>>> import numpy as np
>>> from numpy import linalg as LA
>>> np.set_printoptions(suppress=True, linewidth=200)
>>> F = np.diag(3 * np.array([4, -3, 5, 0, 1])) + np.array([[-5, 3, 2, 9, -9],
...     [-7, 1, -5, 1, 4],
...     [-2, 9, 5, -4, 3],
...     [-5, 8, -9, 8, -5],
...     [7, 7, -2, -7, 5]])
>>> F
array([[ 7,  3,  2,  9, -9],
       [-7, -8, -5,  1,  4],
       [-2,  9, 20, -4,  3],
       [-5,  8, -9,  8, -5],
       [ 7,  7, -2, -7,  8]])
>>> C2 = F.T @ F
>>> np.diag(C2)
array([176, 267, 514, 211, 195])
>>> np.allclose(C2, C2.T)
True
>>> np.trace(C2), (F ** 2).sum()
(np.int64(1363), np.int64(1363))
>>> (F @ F.T).shape
(5, 5)
>>> np.round(LA.eigvalsh(C2)[::-1], 2)
array([641.08, 364.89, 211.82, 137.04,   8.17])
>>> LA.matrix_rank(C2)
np.int64(5)
>>> M2 = LA.inv(F)
>>> round(LA.slogdet(F)[0], 2)
np.float64(-1.0)
>>> round(LA.cond(F), 2)
np.float64(8.86)
>>> M2 = np.array([[-1, 0, 5], [4, -3, 5], [-4, -6, -8]])
>>> W2 = np.array([[-1]])
>>> J = np.block([[M2, np.array([[6], [1], [-8]])], [np.zeros((1, 3)), W2]])
>>> J
array([[-1.,  0.,  5.,  6.],
       [ 4., -3.,  5.,  1.],
       [-4., -6., -8., -8.],
       [ 0.,  0.,  0., -1.]])
>>> M2 = J / np.sqrt((J ** 2).mean(axis=1, keepdims=True))
>>> np.round(LA.norm(M2, axis=1), 2)
array([2., 2., 2., 2.])
>>> LA.matrix_rank(M2) == LA.matrix_rank(J)
np.True_
>>> M2[1].round(2)
array([ 1.12, -0.84,  1.4 ,  0.28])
>>> LA.matrix_rank(J - J.mean(axis=1, keepdims=True))
np.int64(3)
>>> P = np.triu(np.array([[3, 3, 1, 0], [1, 0, 2, 1], [3, 0, 2, 3], [3, 2, 1, 3]]), 1) + np.eye(4)
>>> M2 = P @ J @ LA.inv(P)
>>> P @ J - J @ P
array([[  8., -12.,   8., -20.],
       [ -8., -24., -14., -29.],
       [  0.,  12.,  16.,  27.],
       [  0.,   0.,   0.,   0.]])
>>> round(float(LA.det(M2)), 2)
234.0
>>> np.round(np.poly(M2), 2)
array([  1.,  13.,  97., 319., 234.])
>>> M2
array([[   7.,  -36.,   77., -194.],
       [  -4.,   -3.,   -1.,  -10.],
       [  -4.,    6.,  -16.,   31.],
       [   0.,    0.,    0.,   -1.]])
